$ ipython --no-banner

In [1]: import numpy as np

In [2]: np.set_printoptions(precision=4, suppress=True, linewidth=100)

In [3]: rnd = lambda a: np.round(a, 4) + 0

In [4]: W0 = np.load("x.npy")

In [5]: W0
Out[5]: 
array([[-1.5,  0.5,  0.1,  0. ,  2. ,  0.4,  1.3, -1. ],
       [ 0.1, -1.6, -0.3,  1.6,  1.2,  0.2,  0.5, -0.7],
       [ 0.1, -0.9,  2.2, -1.8,  0.3, -2.3, -0.1, -1.2]])

In [6]: rnd(W0 - W0[0])
Out[6]: 
array([[ 0. ,  0. ,  0. ,  0. ,  0. ,  0. ,  0. ,  0. ],
       [ 1.6, -2.1, -0.4,  1.6, -0.8, -0.2, -0.8,  0.3],
       [ 1.6, -1.4,  2.1, -1.8, -1.7, -2.7, -1.4, -0.2]])

In [7]: rnd(np.linalg.norm(W0))
Out[7]: np.float64(5.7035)

In [8]: rnd(W0.sum(axis=1))
Out[8]: array([ 1.8,  1. , -3.7])

In [9]: f = np.array([4, 3])

In [10]: np.polyval(f, W0[0])
Out[10]: array([-3. ,  5. ,  3.4,  3. , 11. ,  4.6,  8.2, -1. ])

In [11]: rnd(np.cross(W0[0, :3], W0[1, :3]))
Out[11]: array([ 0.01, -0.44,  2.35])

In [12]: vec = np.array([2, -1, -2, -2, -3, -3, 3, 2])

In [13]: a = np.maximum(W0 @ vec, 0)

In [14]: rnd(np.tanh(W0 @ vec))
Out[14]: array([-1.    , -0.9999,  0.9985])

In [15]: np.flatnonzero(a > 1e-9)
Out[15]: array([2])

In [16]: rnd(np.maximum(W0 @ vec, 0) - np.maximum(-W0 @ vec, 0))
Out[16]: array([-9. , -4.9,  3.6])

In [17]: rnd(np.maximum(W0 @ (3 * vec), 0))
Out[17]: array([ 0. ,  0. , 10.8])

In [18]: W0 * (a > 1e-9)[:, None]
Out[18]: 
array([[-0. ,  0. ,  0. ,  0. ,  0. ,  0. ,  0. , -0. ],
       [ 0. , -0. , -0. ,  0. ,  0. ,  0. ,  0. , -0. ],
       [ 0.1, -0.9,  2.2, -1.8,  0.3, -2.3, -0.1, -1.2]])

In [19]: rng = np.random.default_rng(7513)

In [20]: th = np.sort(rng.uniform(-2, 2, 25))

In [21]: J = np.c_[th, th ** 2, th ** 3] @ np.array([[2, 3, 2, 0, 1, 2, 4, 0],
    ...:     [2, 4, 0, 4, 0, 1, 5, 1],
    ...:     [4, 0, 2, 4, 1, 3, 5, 1]])

In [22]: rnd(J)
Out[22]: 
array([[-27.6473,   9.8906, -19.7815, -15.7315,  -9.8908, -23.7144, -27.6306,  -3.9329],
       [-25.1929,   9.118 , -18.2546, -13.8765,  -9.1273, -21.7238, -25.0683,  -3.4691],
       [ -8.1019,   2.9006,  -7.0607,  -2.0824,  -3.5304,  -7.5813,  -7.825 ,  -0.5206],
       [ -5.5141,   1.7347,  -5.1732,  -0.6818,  -2.5866,  -5.3436,  -5.3836,  -0.1705],
       [ -4.9865,   1.4836,  -4.772 ,  -0.4289,  -2.386 ,  -4.8792,  -4.897 ,  -0.1072],
       [ -4.2238,   1.1114,  -4.1781,  -0.0915,  -2.0891,  -4.201 ,  -4.202 ,  -0.0229],
       [ -2.2683,   0.1077,  -2.5337,   0.5307,  -1.2668,  -2.401 ,  -2.474 ,   0.1327],
       [ -2.1375,   0.0392,  -2.4135,   0.552 ,  -1.2067,  -2.2755,  -2.3613,   0.138 ],
       [ -0.7851,  -0.5542,  -0.9901,   0.41  ,  -0.495 ,  -0.8876,  -1.17  ,   0.1025],
       [ -0.7644,  -0.557 ,  -0.9641,   0.3993,  -0.482 ,  -0.8642,  -1.1491,   0.0998],
       [  0.0537,   0.0811,   0.0523,   0.0028,   0.0262,   0.053 ,   0.1081,   0.0007],
       [  0.3144,   0.4752,   0.2735,   0.0819,   0.1368,   0.294 ,   0.6396,   0.0205],
       [  0.6017,   0.8841,   0.476 ,   0.2514,   0.238 ,   0.5388,   1.2198,   0.0629],
       [  0.6143,   0.9014,   0.4842,   0.2602,   0.2421,   0.5493,   1.245 ,   0.065 ],
       [  0.697 ,   1.0126,   0.5372,   0.3195,   0.2686,   0.6171,   1.4094,   0.0799],
       [  1.0475,   1.4572,   0.7467,   0.6016,   0.3734,   0.8971,   2.0943,   0.1504],
       [  1.0914,   1.51  ,   0.7716,   0.6395,   0.3858,   0.9315,   2.1786,   0.1599],
       [  1.3017,   1.7558,   0.8879,   0.8275,   0.444 ,   1.0948,   2.5796,   0.2069],
       [  3.0736,   3.4946,   1.7694,   2.6085,   0.8847,   2.4215,   5.7891,   0.6521],
       [  3.7953,   4.0948,   2.106 ,   3.3786,   1.053 ,   2.9507,   7.0394,   0.8446],
       [  4.4492,   4.6041,   2.4062,   4.086 ,   1.2031,   3.4277,   8.1535,   1.0215],
       [  5.1894,   5.149 ,   2.7423,   4.8941,   1.3712,   3.9659,   9.3974,   1.2235],
       [ 13.0128,   9.7843,   6.2186,  13.5883,   3.1093,   9.6157,  21.9187,   3.3971],
       [ 28.9905,  16.7204,  13.2965,  31.388 ,   6.6482,  21.1435,  46.0495,   7.847 ],
       [ 38.4471,  20.1369,  17.514 ,  41.8661,   8.757 ,  27.9806,  59.932 ,  10.4665]])

In [23]: vec = np.array([2, 0, 0, -1, -1, -2, 1, 2])

In [24]: a = np.maximum(J @ vec, 0)

In [25]: rnd(J.T @ a)
Out[25]: array([3473.6254, 2000.4671, 1603.4386, 3740.3736,  801.7193, 2538.532 , 5513.7359,  935.0934])

In [26]: np.flatnonzero(a > 1e-9)
Out[26]: array([10, 11, 12, 13, 14, 15, 16, 17, 18, 19, 20, 21, 22, 23, 24])

In [27]: labels = J[:, 1] > np.median(J[:, 1])

In [28]: f = J[labels].mean(axis=0) - J[~labels].mean(axis=0)

In [29]: ((J - J.mean(axis=0)) @ f > 0).astype(int)
Out[29]: array([0, 0, 0, 0, 0, 0, 0, 0, 0, 0, 0, 0, 0, 0, 0, 0, 0, 0, 1, 1, 1, 1, 1, 1, 1])

In [30]: labels.astype(int)
Out[30]: array([1, 1, 1, 1, 0, 0, 0, 0, 0, 0, 0, 0, 0, 0, 0, 0, 0, 1, 1, 1, 1, 1, 1, 1, 1])

In [31]: np.linalg.matrix_rank(J, rtol=0.1)
Out[31]: np.int64(2)

In [32]: np.argsort(-np.linalg.norm(J, axis=0).round(6), kind="stable")[:3]
Out[32]: array([6, 0, 3])

In [33]: np.linalg.cond(J) > 100
Out[33]: np.True_

In [34]: rnd(np.linalg.norm(J, 2) / np.linalg.norm(J))
Out[34]: np.float64(0.9675)

In [35]: C2 = J.T @ J

In [36]: (J @ J.T).shape
Out[36]: (25, 25)

In [37]: rnd(np.linalg.svd(J, compute_uv=False) ** 2)
Out[37]: 
array([19754.2311,  1289.3346,    61.1537,     0.    ,     0.    ,     0.    ,     0.    ,
           0.    ])

In [38]: np.linalg.matrix_rank(C2)
Out[38]: np.int64(3)

In [39]: rnd(np.linalg.eigvalsh(C2)[::-1])
Out[39]: 
array([19754.2311,  1289.3346,    61.1537,     0.    ,     0.    ,     0.    ,     0.    ,
           0.    ])

In [40]: np.linalg.lstsq(J[:-1].T, J[-1])[2]
Out[40]: np.int32(3)

In [41]: np.abs(np.diag(np.linalg.qr(J)[1])) > 1e-9
Out[41]: array([ True,  True,  True, False, False, False, False, False])

In [42]: rnd(np.trace(np.linalg.pinv(J) @ J))
Out[42]: np.float64(3.0)

In [43]: data = np.load("w.npy")

In [44]: data
Out[44]: 
array([[ 0, -9, -1,  9, -1],
       [ 9,  0, -8,  5, -1],
       [ 1,  8,  0, -2,  1],
       [-9, -5,  2,  0, -5],
       [ 1,  1, -1,  5,  0]])

In [45]: [round(float(x), 4) for x in np.linalg.svd(data, compute_uv=False)[:3]]
Out[45]: [16.1325, 16.1325, 4.8726]

In [46]: np.einsum("ii->", data)
Out[46]: np.int64(0)

In [47]: rnd(np.poly(data))
Out[47]: array([   1.,    0.,  284.,    0., 6179.,    0.])

In [48]: np.kron(np.eye(2, dtype=int), data)
Out[48]: 
array([[ 0, -9, -1,  9, -1,  0,  0,  0,  0,  0],
       [ 9,  0, -8,  5, -1,  0,  0,  0,  0,  0],
       [ 1,  8,  0, -2,  1,  0,  0,  0,  0,  0],
       [-9, -5,  2,  0, -5,  0,  0,  0,  0,  0],
       [ 1,  1, -1,  5,  0,  0,  0,  0,  0,  0],
       [ 0,  0,  0,  0,  0,  0, -9, -1,  9, -1],
       [ 0,  0,  0,  0,  0,  9,  0, -8,  5, -1],
       [ 0,  0,  0,  0,  0,  1,  8,  0, -2,  1],
       [ 0,  0,  0,  0,  0, -9, -5,  2,  0, -5],
       [ 0,  0,  0,  0,  0,  1,  1, -1,  5,  0]])

In [49]: rnd(np.linalg.eigvals(data))
Out[49]: array([0.+16.1325j, 0.-16.1325j, 0. +0.j    , 0. +4.8726j, 0. -4.8726j])

In [50]: rnd(np.linalg.det(data.T))
Out[50]: np.float64(0.0)

In [51]: rnd(np.linalg.eigvals(data).sum().real)
Out[51]: np.float64(0.0)

In [52]: rnd(np.linalg.det(2 * data)), rnd(np.linalg.det(data))
Out[52]: (np.float64(0.0), np.float64(0.0))

In [53]: vec = np.array([1, 3, 0, 2, 0])

In [54]: rnd(np.linalg.det(data))
Out[54]: np.float64(0.0)

In [55]: vec @ data @ vec
Out[55]: np.int64(0)

In [56]: Q = np.linalg.solve(np.eye(5) - data, np.eye(5) + data)

In [57]: rnd(np.linalg.det(Q))
Out[57]: np.float64(1.0)

In [58]: rnd(Q @ Q.T)
Out[58]: 
array([[1., 0., 0., 0., 0.],
       [0., 1., 0., 0., 0.],
       [0., 0., 1., 0., 0.],
       [0., 0., 0., 1., 0.],
       [0., 0., 0., 0., 1.]])

In [59]: feats = np.load("test5.npy")

In [60]: feats
Out[60]: 
array([[2.02, 2.  , 2.  , 2.  , 2.  ],
       [2.  , 0.02, 1.  , 2.  , 1.  ],
       [0.  , 0.  , 2.02, 0.  , 0.  ],
       [2.  , 1.  , 0.  , 1.02, 0.  ],
       [2.  , 2.  , 2.  , 2.  , 2.02]])

In [61]: rnd(np.linalg.det(feats))
Out[61]: np.float64(-0.0064)

In [62]: rnd(np.sort(np.abs(np.linalg.eigvals(feats))))
Out[62]: array([0.02  , 0.02  , 1.2549, 2.02  , 6.2949])

In [63]: (feats - feats.T) / 2
Out[63]: 
array([[ 0. ,  0. ,  1. ,  0. ,  0. ],
       [ 0. ,  0. ,  0.5,  0.5, -0.5],
       [-1. , -0.5,  0. ,  0. , -1. ],
       [ 0. , -0.5,  0. ,  0. , -1. ],
       [ 0. ,  0.5,  1. ,  1. ,  0. ]])

In [64]: np.allclose(feats, feats.T)
Out[64]: False

In [65]: rnd(np.abs(np.linalg.eigvals(feats)).max())
Out[65]: np.float64(6.2949)

In [66]: np.trace(feats)
Out[66]: np.float64(7.1)

In [67]: rnd(feats @ feats)
Out[67]: 
array([[16.0804, 10.08  , 14.08  , 14.08  , 10.08  ],
       [10.08  ,  8.0004,  8.04  ,  8.08  ,  6.04  ],
       [ 0.    ,  0.    ,  4.0804,  0.    ,  0.    ],
       [ 8.08  ,  5.04  ,  5.    ,  7.0404,  5.    ],
       [16.08  , 10.08  , 14.08  , 14.08  , 10.0804]])
